% ipython --no-banner

In [1]: import numpy as np

In [2]: np.set_printoptions(precision=3, suppress=True, linewidth=100)

In [3]: rnd = lambda a: np.round(a, 3) + 0

In [4]: other = np.array([[2, -2], [0, 0]])

In [5]: data = np.tile(other, (2, 2))

In [6]: data
Out[6]: 
array([[ 2, -2,  2, -2],
       [ 0,  0,  0,  0],
       [ 2, -2,  2, -2],
       [ 0,  0,  0,  0]])

In [7]: def softmax(z):
   ...:     e = np.exp(z - z.max(axis=-1, keepdims=True))
   ...:     return e / e.sum(axis=-1, keepdims=True)
   ...: 

In [8]: rnd(softmax(data[2]))
Out[8]: array([0.491, 0.009, 0.491, 0.009])

In [9]: scores = data @ data.T / np.sqrt(4)

In [10]: rnd(softmax(scores)[2] @ data)
Out[10]: array([ 1.999, -1.999,  1.999, -1.999])

In [11]: f = np.array([-6, 2])

In [12]: np.correlate(data[0], data[3], "full")
Out[12]: array([0, 0, 0, 0, 0, 0, 0])

In [13]: np.convolve(data[0], f)
Out[13]: array([-12,  16, -16,  16,  -4])

In [14]: np.polyval(f, data[0])
Out[14]: array([-10,  14, -10,  14])

In [15]: np.array([np.convolve(row, f, "same") for row in data])
Out[15]: 
array([[-12,  16, -16,  16],
       [  0,   0,   0,   0],
       [-12,  16, -16,  16],
       [  0,   0,   0,   0]])

In [16]: J = np.load("sample0.npy")

In [17]: J
Out[17]: 
array([[-2,  0,  2, -2,  0,  0, -1,  2,  1,  1, -2],
       [-1, -1, -1,  1, -2,  2, -2, -1, -2,  0, -2],
       [-2,  0, -1, -2,  1, -1,  2, -2, -1,  1,  1],
       [-2, -1, -2,  2, -1, -2, -2,  0, -1,  1,  2],
       [-1, -1,  0,  0,  2, -1,  2, -1, -2, -1,  1],
       [-2,  0, -1,  1, -1,  1,  2, -2, -2,  1,  2],
       [ 1,  1,  1,  0,  0,  0,  1,  1,  1, -2,  0]])

In [18]: x = np.array([-3, -2, 3, -2, -2, -1, -3, -3, 2, 0, 0])

In [19]: J * x
Out[19]: 
array([[ 6,  0,  6,  4,  0,  0,  3, -6,  2,  0,  0],
       [ 3,  2, -3, -2,  4, -2,  6,  3, -4,  0,  0],
       [ 6,  0, -3,  4, -2,  1, -6,  6, -2,  0,  0],
       [ 6,  2, -6, -4,  2,  2,  6,  0, -2,  0,  0],
       [ 3,  2,  0,  0, -4,  1, -6,  3, -4,  0,  0],
       [ 6,  0, -3, -2,  2, -1, -6,  6, -4,  0,  0],
       [-3, -2,  3,  0,  0,  0, -3, -3,  2,  0,  0]])

In [20]: J @ np.eye(11)[3]
Out[20]: array([-2.,  1., -2.,  2.,  0.,  1.,  0.])

In [21]: W0 = np.loadtxt("arr.csv", delimiter=",")

In [22]: W0
Out[22]: 
array([[1.   , 0.7  , 0.49 , 0.343, 0.24 , 0.168, 0.118, 0.082, 0.058],
       [0.7  , 1.   , 0.7  , 0.49 , 0.343, 0.24 , 0.168, 0.118, 0.082],
       [0.49 , 0.7  , 1.   , 0.7  , 0.49 , 0.343, 0.24 , 0.168, 0.118],
       [0.343, 0.49 , 0.7  , 1.   , 0.7  , 0.49 , 0.343, 0.24 , 0.168],
       [0.24 , 0.343, 0.49 , 0.7  , 1.   , 0.7  , 0.49 , 0.343, 0.24 ],
       [0.168, 0.24 , 0.343, 0.49 , 0.7  , 1.   , 0.7  , 0.49 , 0.343],
       [0.118, 0.168, 0.24 , 0.343, 0.49 , 0.7  , 1.   , 0.7  , 0.49 ],
       [0.082, 0.118, 0.168, 0.24 , 0.343, 0.49 , 0.7  , 1.   , 0.7  ],
       [0.058, 0.082, 0.118, 0.168, 0.24 , 0.343, 0.49 , 0.7  , 1.   ]])

In [23]: L = np.linalg.cholesky(W0)

In [24]: rnd(np.diag(L) ** 2)
Out[24]: array([1.  , 0.51, 0.51, 0.51, 0.51, 0.51, 0.51, 0.51, 0.51])

In [25]: rnd(L @ L.T)
Out[25]: 
array([[1.   , 0.7  , 0.49 , 0.343, 0.24 , 0.168, 0.118, 0.082, 0.058],
       [0.7  , 1.   , 0.7  , 0.49 , 0.343, 0.24 , 0.168, 0.118, 0.082],
       [0.49 , 0.7  , 1.   , 0.7  , 0.49 , 0.343, 0.24 , 0.168, 0.118],
       [0.343, 0.49 , 0.7  , 1.   , 0.7  , 0.49 , 0.343, 0.24 , 0.168],
       [0.24 , 0.343, 0.49 , 0.7  , 1.   , 0.7  , 0.49 , 0.343, 0.24 ],
       [0.168, 0.24 , 0.343, 0.49 , 0.7  , 1.   , 0.7  , 0.49 , 0.343],
       [0.118, 0.168, 0.24 , 0.343, 0.49 , 0.7  , 1.   , 0.7  , 0.49 ],
       [0.082, 0.118, 0.168, 0.24 , 0.343, 0.49 , 0.7  , 1.   , 0.7  ],
       [0.058, 0.082, 0.118, 0.168, 0.24 , 0.343, 0.49 , 0.7  , 1.   ]])

In [26]: rnd(L)
Out[26]: 
array([[1.   , 0.   , 0.   , 0.   , 0.   , 0.   , 0.   , 0.   , 0.   ],
       [0.7  , 0.714, 0.   , 0.   , 0.   , 0.   , 0.   , 0.   , 0.   ],
       [0.49 , 0.5  , 0.714, 0.   , 0.   , 0.   , 0.   , 0.   , 0.   ],
       [0.343, 0.35 , 0.5  , 0.714, 0.   , 0.   , 0.   , 0.   , 0.   ],
       [0.24 , 0.245, 0.35 , 0.5  , 0.714, 0.   , 0.   , 0.   , 0.   ],
       [0.168, 0.171, 0.245, 0.35 , 0.5  , 0.714, 0.   , 0.   , 0.   ],
       [0.118, 0.12 , 0.171, 0.245, 0.35 , 0.5  , 0.714, 0.   , 0.   ],
       [0.082, 0.085, 0.12 , 0.171, 0.245, 0.35 , 0.5  , 0.714, 0.   ],
       [0.058, 0.058, 0.085, 0.12 , 0.171, 0.245, 0.35 , 0.5  , 0.714]])

In [27]: W0 / np.sqrt(np.outer(np.diag(W0), np.diag(W0)))
Out[27]: 
array([[1.   , 0.7  , 0.49 , 0.343, 0.24 , 0.168, 0.118, 0.082, 0.058],
       [0.7  , 1.   , 0.7  , 0.49 , 0.343, 0.24 , 0.168, 0.118, 0.082],
       [0.49 , 0.7  , 1.   , 0.7  , 0.49 , 0.343, 0.24 , 0.168, 0.118],
       [0.343, 0.49 , 0.7  , 1.   , 0.7  , 0.49 , 0.343, 0.24 , 0.168],
       [0.24 , 0.343, 0.49 , 0.7  , 1.   , 0.7  , 0.49 , 0.343, 0.24 ],
       [0.168, 0.24 , 0.343, 0.49 , 0.7  , 1.   , 0.7  , 0.49 , 0.343],
       [0.118, 0.168, 0.24 , 0.343, 0.49 , 0.7  , 1.   , 0.7  , 0.49 ],
       [0.082, 0.118, 0.168, 0.24 , 0.343, 0.49 , 0.7  , 1.   , 0.7  ],
       [0.058, 0.082, 0.118, 0.168, 0.24 , 0.343, 0.49 , 0.7  , 1.   ]])

In [28]: rnd(np.diff(W0, axis=0))
Out[28]: 
array([[-0.3  ,  0.3  ,  0.21 ,  0.147,  0.103,  0.072,  0.05 ,  0.036,  0.024],
       [-0.21 , -0.3  ,  0.3  ,  0.21 ,  0.147,  0.103,  0.072,  0.05 ,  0.036],
       [-0.147, -0.21 , -0.3  ,  0.3  ,  0.21 ,  0.147,  0.103,  0.072,  0.05 ],
       [-0.103, -0.147, -0.21 , -0.3  ,  0.3  ,  0.21 ,  0.147,  0.103,  0.072],
       [-0.072, -0.103, -0.147, -0.21 , -0.3  ,  0.3  ,  0.21 ,  0.147,  0.103],
       [-0.05 , -0.072, -0.103, -0.147, -0.21 , -0.3  ,  0.3  ,  0.21 ,  0.147],
       [-0.036, -0.05 , -0.072, -0.103, -0.147, -0.21 , -0.3  ,  0.3  ,  0.21 ],
       [-0.024, -0.036, -0.05 , -0.072, -0.103, -0.147, -0.21 , -0.3  ,  0.3  ]])

In [29]: rnd(W0.sum(axis=1))
Out[29]: array([3.199, 3.841, 4.249, 4.474, 4.546, 4.474, 4.249, 3.841, 3.199])

In [30]: np.unravel_index(np.abs(W0).argmax(), W0.shape)
Out[30]: (np.int64(0), np.int64(0))

In [31]: rnd(np.linalg.norm(W0))
Out[31]: np.float64(4.747)

In [32]: np.abs(W0).max()
Out[32]: np.float64(1.0)

In [33]: np.count_nonzero(W0)
Out[33]: np.int64(81)

In [34]: np.linalg.matrix_rank(W0)
Out[34]: np.int64(9)

In [35]: M = np.loadtxt("run0.csv", delimiter=",")

In [36]: M
Out[36]: 
array([[ -8., -40.,   3.,  15.],
       [ 32.,  24., -12.,  -9.],
       [ -5., -25.,  -2., -10.],
       [ 20.,  15.,   8.,   6.]])

In [37]: T = np.stack([M, -3 * M, M[::-1]])

In [38]: (T @ M.T).shape
Out[38]: (3, 4, 4)

In [39]: rnd(np.linalg.norm(T, axis=(1, 2)))
Out[39]: array([ 72.125, 216.375,  72.125])

In [40]: T.sum(axis=0)
Out[40]: 
array([[ 36.,  95.,   2., -24.],
       [-69., -73.,  22.,   8.],
       [ 42.,  74.,  -8.,  11.],
       [-48., -70., -13.,   3.]])

In [41]: np.linalg.matrix_rank(T)
Out[41]: array([4, 4, 4])

In [42]: np.linalg.matrix_rank(T.reshape(3, -1))
Out[42]: np.int64(2)

In [43]: O, r_ = np.linalg.qr(M)

In [44]: O.shape, r_.shape
Out[44]: ((4, 4), (4, 4))

In [45]: rnd(r_)
Out[45]: 
array([[ 38.897,  38.897,  -6.119,  -6.119],
       [  0.   ,  38.897,   0.   ,  -6.119],
       [  0.   ,   0.   ,  13.548,  13.548],
       [  0.   ,   0.   ,   0.   , -13.548]])

In [46]: rng = np.random.default_rng(6203)

In [47]: E = rng.normal(size=(31, 5)) + 10 * np.array([1, 2, 1, -1, -1])

In [48]: rnd(E)
Out[48]: 
array([[  8.633,  18.647,  11.107, -10.262, -11.207],
       [ 10.088,  18.945,   9.817, -10.152,  -9.724],
       [  8.888,  19.853,  11.105,  -9.132, -10.614],
       [  9.712,  21.054,   9.021, -11.185, -10.466],
       [ 11.954,  20.883,  10.745,  -9.047, -10.196],
       [  7.453,  21.63 ,   9.397, -10.326, -10.018],
       [ 10.839,  21.521,   8.881, -10.136, -10.625],
       [  9.739,  20.576,  11.222,  -7.894, -11.024],
       [ 10.586,  20.616,   9.897,  -8.953,  -8.676],
       [  8.585,  21.069,   9.66 , -10.012,  -9.693],
       [ 11.188,  19.856,  11.058, -11.111,  -9.933],
       [  7.997,  19.842,  11.297,  -9.639, -10.145],
       [  9.403,  20.217,   9.43 ,  -8.645, -11.089],
       [ 10.484,  19.535,  12.933, -13.085, -10.156],
       [  8.602,  20.631,   9.523,  -8.11 ,  -9.889],
       [ 10.198,  19.538,  10.32 , -11.268,  -9.559],
       [  8.766,  20.791,   9.55 , -10.121,  -9.223],
       [  9.956,  19.164,   9.469,  -9.789,  -8.503],
       [ 10.454,  19.065,   9.588,  -9.997,  -8.866],
       [ 11.791,  20.782,  10.677, -10.103,  -8.361],
       [ 11.192,  20.253,   9.358,  -8.636,  -8.775],
       [ 11.344,  19.743,  10.253, -10.021,  -8.119],
       [ 10.306,  18.6  ,   9.978,  -9.11 , -12.218],
       [ 10.001,  19.323,   9.663,  -9.607,  -9.625],
       [  8.955,  20.706,   8.671,  -9.266,  -8.132],
       [ 11.258,  18.981,  10.236,  -8.474, -10.274],
       [  8.462,  19.971,   7.81 ,  -9.746,  -9.791],
       [  8.718,  18.754,   9.561,  -8.805,  -9.223],
       [ 11.105,  18.993,   9.159,  -8.634, -10.667],
       [ 10.221,  19.865,   8.894, -10.206,  -7.898],
       [  8.984,  20.325,  10.343,  -8.248, -11.512]])

In [49]: hat = E @ np.linalg.solve(E.T @ E, E.T)

In [50]: rnd(np.linalg.eigvalsh(hat))
Out[50]: 
array([0., 0., 0., 0., 0., 0., 0., 0., 0., 0., 0., 0., 0., 0., 0., 0., 0., 0., 0., 0., 0., 0., 0.,
       0., 0., 0., 1., 1., 1., 1., 1.])

In [51]: rnd(np.trace(hat))
Out[51]: np.float64(5.0)

In [52]: x = np.array([2, -1, 2, -2, 1])

In [53]: target = E @ x

In [54]: rnd(np.linalg.solve(E.T @ E, E.T @ target))
Out[54]: array([ 2., -1.,  2., -2.,  1.])

In [55]: rnd(np.linalg.pinv(E) @ E)
Out[55]: 
array([[1., 0., 0., 0., 0.],
       [0., 1., 0., 0., 0.],
       [0., 0., 1., 0., 0.],
       [0., 0., 0., 1., 0.],
       [0., 0., 0., 0., 1.]])

In [56]: target = target + 0.1 * rng.normal(size=31)

In [57]: rnd(target)
Out[57]: 
array([30.087, 31.477, 27.748, 28.301, 32.405, 22.627, 27.589, 26.044, 29.39 , 25.78 , 36.865,
       27.902, 23.569, 43.285, 21.924, 34.373, 26.908, 30.851, 32.191, 36.308, 29.299, 35.2  ,
       28.056, 29.631, 24.857, 30.51 , 22.288, 26.266, 28.157, 30.968, 23.327])

In [58]: coef, *_ = np.linalg.lstsq(E, target)

In [59]: [round(float(np.linalg.norm(np.linalg.solve(E.T @ E + lam * np.eye(5), E.T @ target))), 2) for lam in (0, 1, 10, 100)]
Out[59]: [3.75, 3.67, 3.11, 1.52]

In [60]: rnd(np.linalg.norm(target - E @ coef))
Out[60]: np.float64(0.518)

In [61]: z = E[:, 1] > np.median(E[:, 1])

In [62]: f = E[z].mean(axis=0) - E[~z].mean(axis=0)

In [63]: z.astype(int)
Out[63]: array([0, 0, 0, 1, 1, 1, 1, 1, 1, 1, 0, 0, 1, 0, 1, 0, 1, 0, 0, 1, 1, 0, 0, 0, 1, 0, 1, 0, 0, 0, 1])

In [64]: rnd((((E - E.mean(axis=0)) @ f > 0) == z).mean())
Out[64]: np.float64(0.935)

In [65]: ((E - E.mean(axis=0)) @ f > 0).astype(int)
Out[65]: array([0, 0, 0, 1, 1, 1, 1, 1, 1, 1, 0, 0, 1, 0, 1, 0, 1, 0, 0, 0, 1, 0, 0, 0, 1, 0, 1, 0, 0, 1, 1])

In [66]: rnd(f)
Out[66]: array([-0.384,  1.441, -0.665,  0.594, -0.036])

In [67]: Z = E[[16, 20]].astype(float)

In [68]: for _ in range(5):
    ...:     z = np.linalg.norm(E[:, None] - Z, axis=-1).argmin(axis=1)
    ...:     Z = np.array([E[z == j].mean(axis=0) for j in range(2)])
    ...: 

In [69]: z
Out[69]: array([0, 1, 0, 0, 1, 0, 0, 0, 1, 0, 1, 0, 0, 1, 0, 1, 0, 1, 1, 1, 1, 1, 0, 1, 0, 1, 0, 0, 1, 1, 0])

In [70]: np.abs(Z[1] - Z[0]).argmax()
Out[70]: np.int64(0)

In [71]: rnd(Z)
Out[71]: 
array([[  9.002,  20.262,   9.785,  -9.415, -10.304],
       [ 10.788,  19.703,  10.138,  -9.939,  -9.289]])

In [72]: np.bincount(z)
Out[72]: array([16, 15])

In [73]: Uu, sigma, Vh = np.linalg.svd(Z)

In [74]: np.argmax(sigma[:-1] / (sigma[1:] + 1e-6)) + 1
Out[74]: np.int64(1)

In [75]: other = Uu[:, :1] @ np.diag(sigma[:1]) @ Vh[:1]

In [76]: rnd(other)
Out[76]: 
array([[ 9.866, 19.916,  9.929, -9.646, -9.763],
       [ 9.93 , 20.046,  9.994, -9.709, -9.827]])

In [77]: other = np.array([[1, 0, -1, 0, -2, 0, -2, -1, 1, -1, 2, 2],
    ...:     [0, 2, 1, 1, -2, 1, -2, 2, -2, -1, 1, -2],
    ...:     [-1, 0, -1, 0, 1, 0, 1, -1, 1, 1, 1, 2],
    ...:     [-1, 0, 2, 1, 1, -2, 2, -1, 1, -1, -1, 2],
    ...:     [2, 0, 1, 2, 2, 0, 2, 0, 2, -1, 1, 1],
    ...:     [0, -2, 0, 2, -2, 0, 1, 1, -1, -2, 1, -2],
    ...:     [1, 1, -1, 2, 0, 2, 1, -2, 0, -2, 1, 0],
    ...:     [-2, 0, 0, 0, -2, -1, 0, -1, 2, -2, -2, 1],
    ...:     [1, 0, 2, -2, -1, 2, 1, 0, 2, 1, 0, 2],
    ...:     [-1, 0, 2, -1, 2, -2, 1, -1, 2, 2, 1, 2],
    ...:     [-2, 1, 2, 1, -1, 2, 0, -2, 1, 0, 2, 1],
    ...:     [1, -2, -2, 0, 2, -2, -2, -2, 2, 1, 1, 1]])

In [78]: other[-1] = other[0]

In [79]: mat = other + 0.1 * np.eye(12)

In [80]: mat
Out[80]: 
array([[ 1.1,  0. , -1. ,  0. , -2. ,  0. , -2. , -1. ,  1. , -1. ,  2. ,  2. ],
       [ 0. ,  2.1,  1. ,  1. , -2. ,  1. , -2. ,  2. , -2. , -1. ,  1. , -2. ],
       [-1. ,  0. , -0.9,  0. ,  1. ,  0. ,  1. , -1. ,  1. ,  1. ,  1. ,  2. ],
       [-1. ,  0. ,  2. ,  1.1,  1. , -2. ,  2. , -1. ,  1. , -1. , -1. ,  2. ],
       [ 2. ,  0. ,  1. ,  2. ,  2.1,  0. ,  2. ,  0. ,  2. , -1. ,  1. ,  1. ],
       [ 0. , -2. ,  0. ,  2. , -2. ,  0.1,  1. ,  1. , -1. , -2. ,  1. , -2. ],
       [ 1. ,  1. , -1. ,  2. ,  0. ,  2. ,  1.1, -2. ,  0. , -2. ,  1. ,  0. ],
       [-2. ,  0. ,  0. ,  0. , -2. , -1. ,  0. , -0.9,  2. , -2. , -2. ,  1. ],
       [ 1. ,  0. ,  2. , -2. , -1. ,  2. ,  1. ,  0. ,  2.1,  1. ,  0. ,  2. ],
       [-1. ,  0. ,  2. , -1. ,  2. , -2. ,  1. , -1. ,  2. ,  2.1,  1. ,  2. ],
       [-2. ,  1. ,  2. ,  1. , -1. ,  2. ,  0. , -2. ,  1. ,  0. ,  2.1,  1. ],
       [ 1. ,  0. , -1. ,  0. , -2. ,  0. , -2. , -1. ,  1. , -1. ,  2. ,  2.1]])

In [81]: np.linalg.matrix_rank(mat, rtol=0.1)
Out[81]: np.int64(10)

In [82]: [round(float(x), 3) for x in np.linalg.svd(mat, compute_uv=False)[:3]]
Out[82]: [9.236, 7.548, 6.188]

In [83]: np.linalg.cond(mat) > 100
Out[83]: np.True_

In [84]: rnd(np.abs(np.linalg.svd(mat)[2][-1]))
Out[84]: array([0.229, 0.118, 0.053, 0.517, 0.398, 0.141, 0.058, 0.139, 0.099, 0.624, 0.246, 0.047])
